% ipython --no-banner

In [1]: import numpy as np

In [2]: np.set_printoptions(suppress=True, linewidth=120)

In [3]: J = 0.7 ** np.abs(np.subtract.outer(np.arange(3), np.arange(3)))

In [4]: J.round(1)
Out[4]: 
array([[1. , 0.7, 0.5],
       [0.7, 1. , 0.7],
       [0.5, 0.7, 1. ]])

In [5]: vals, vecs = np.linalg.eigh(J)

In [6]: np.round(np.abs(vecs[:, -1]), 1)
Out[6]: array([0.6, 0.6, 0.6])

In [7]: print(np.round(vecs.T @ J @ vecs, 1) + 0)
[[0.2 0.  0. ]
 [0.  0.5 0. ]
 [0.  0.  2.3]]

In [8]: np.round(vecs.T @ vecs, 1) + 0
Out[8]: 
array([[1., 0., 0.],
       [0., 1., 0.],
       [0., 0., 1.]])

In [9]: print(vals.round(1))
[0.2 0.5 2.3]

In [10]: print(vals.sum(), np.trace(J))
3.0 3.0

In [11]: np.round(vecs @ np.diag(vals) @ vecs.T, 1)
Out[11]: 
array([[1. , 0.7, 0.5],
       [0.7, 1. , 0.7],
       [0.5, 0.7, 1. ]])

In [12]: A2 = J / np.sqrt((J ** 2).mean(axis=1, keepdims=True))

In [13]: np.round(np.linalg.norm(A2, axis=1), 1)
Out[13]: array([1.7, 1.7, 1.7])

In [14]: x0 = np.ones(3)

In [15]: for _ in range(5):
    ...:     x0 = J @ x0
    ...:     x0 /= np.linalg.norm(x0)
    ...:     print(round(x0 @ J @ x0, 1))
    ...: 
2.3
2.3
2.3
2.3
2.3

In [16]: x0.round(1)
Out[16]: array([0.6, 0.6, 0.6])

In [17]: Lm = np.linalg.cholesky(J)

In [18]: np.linalg.eigvalsh(J).min() > 0
Out[18]: np.True_

In [19]: print(round(np.prod(np.diag(Lm)) ** 2, 1), np.round(np.linalg.det(J), 1))
0.3 0.3

In [20]: vals, vecs = np.linalg.eig(J)

In [21]: np.round(J @ vecs[:, 0] - vals[0] * vecs[:, 0], 1) + 0
Out[21]: array([0., 0., 0.])

In [22]: feats = np.load("x.npy")

In [23]: feats
Out[23]: 
array([[  6.,  -4.,  -4.],
       [ 16., -10.,  -8.],
       [ -8.,   4.,   2.]])

In [24]: A2 = np.linalg.inv(feats)

In [25]: A2
Out[25]: 
array([[ 1.5, -1. , -1. ],
       [ 4. , -2.5, -2. ],
       [-2. ,  1. ,  0.5]])

In [26]: round(float(np.linalg.slogdet(feats)[0]), 1)
Out[26]: 1.0

In [27]: (np.abs(A2) > 1e-9).astype(int)
Out[27]: 
array([[1, 1, 1],
       [1, 1, 1],
       [1, 1, 1]])

In [28]: x0 = np.array([-3, 2, 1])

In [29]: rhs = A2 @ x0

In [30]: coef, lr = np.zeros(3), 1 / np.linalg.norm(A2, 2) ** 2

In [31]: for i in range(40):
    ...:     coef -= lr * A2.T @ (A2 @ coef - rhs)
    ...:     if i % 10 == 0: print(i, round(np.linalg.norm(A2 @ coef - rhs), 1))
    ...: 
0 0.2
10 0.2
20 0.1
30 0.1

In [32]: np.round(np.linalg.cond(A2), 1)
Out[32]: np.float64(142.0)

In [33]: np.trace(feats)
Out[33]: np.float64(-2.0)

In [34]: print((feats - feats.T) / 2)
[[  0. -10.   2.]
 [ 10.   0.  -6.]
 [ -2.   6.   0.]]

In [35]: r0 = np.array([1, 3, -1])

In [36]: A2 = feats + np.outer(r0, np.eye(3)[0])

In [37]: A2
Out[37]: 
array([[  7.,  -4.,  -4.],
       [ 19., -10.,  -8.],
       [ -9.,   4.,   2.]])

In [38]: np.linalg.matrix_rank(np.linalg.inv(A2) - np.linalg.inv(feats), tol=1e-8)
Out[38]: np.int64(1)

In [39]: round(np.linalg.det(A2) / np.linalg.det(feats), 1), round(1 + np.linalg.solve(feats, r0)[0], 1)
Out[39]: (np.float64(0.5), np.float64(0.5))

In [40]: np.linalg.matrix_rank(A2 - feats)
Out[40]: np.int64(1)

In [41]: E = np.loadtxt("sample6.csv", delimiter=",")

In [42]: E
Out[42]: 
array([[ -3.2,  -7.8,  -8.3],
       [ -2.7,  -9.3,  -4.2],
       [ -2.5,  -7.3,  -8.1],
       [ -0.8,  -2.6,   0.3],
       [ -2.9, -10.8,  -3.4],
       [ -3.7, -10.2,  -7.9],
       [ -4.2, -11.8,  -8.3],
       [ -3.7, -10.4,  -8.3],
       [ -2.8, -10.5,  -3.7],
       [ -1. ,  -6.6,   0.6],
       [ -3.6,  -7.8,  -8.3],
       [ -1.9,  -4. ,  -4.3],
       [ -2.6,  -9.4,  -3.9],
       [  0. ,  -2.2,  -0.3],
       [ -3.4, -10.7,  -3.9],
       [ -5.5, -16.6,  -9.8],
       [ -4.3, -12.7,  -5.8],
       [ -3.5,  -9.5,  -8.7],
       [ -1.1,  -2.6,   0.6],
       [ -0.3,  -0.3,  -0.5],
       [ -4.2, -10.7, -10.4],
       [ -0.2,  -1.8,  -0.2],
       [ -4.6, -11.7, -10.5],
       [  0.4,  -0.3,  -0.3],
       [ -1. ,  -2.2,   0.3],
       [ -3.4,  -8.9,  -7.9],
       [ -0.8,  -2.3,  -1.8]])

In [43]: theta = np.radians(15)

In [44]: Rm = np.eye(3)

In [45]: Rm[1, 1] = Rm[2, 2] = np.cos(theta)

In [46]: Rm[1, 2], Rm[2, 1] = -np.sin(theta), np.sin(theta)

In [47]: Rm.round(1)
Out[47]: 
array([[ 1. ,  0. ,  0. ],
       [ 0. ,  1. , -0.3],
       [ 0. ,  0.3,  1. ]])

In [48]: A2 = E @ Rm.T

In [49]: print(np.allclose(E @ E.T, A2 @ A2.T))
True

In [50]: print(round(np.linalg.det(Rm), 1), round(float(np.trace(Rm)), 1))
1.0 2.9

In [51]: print(np.allclose(np.linalg.norm(E, axis=1), np.linalg.norm(A2, axis=1)))
True
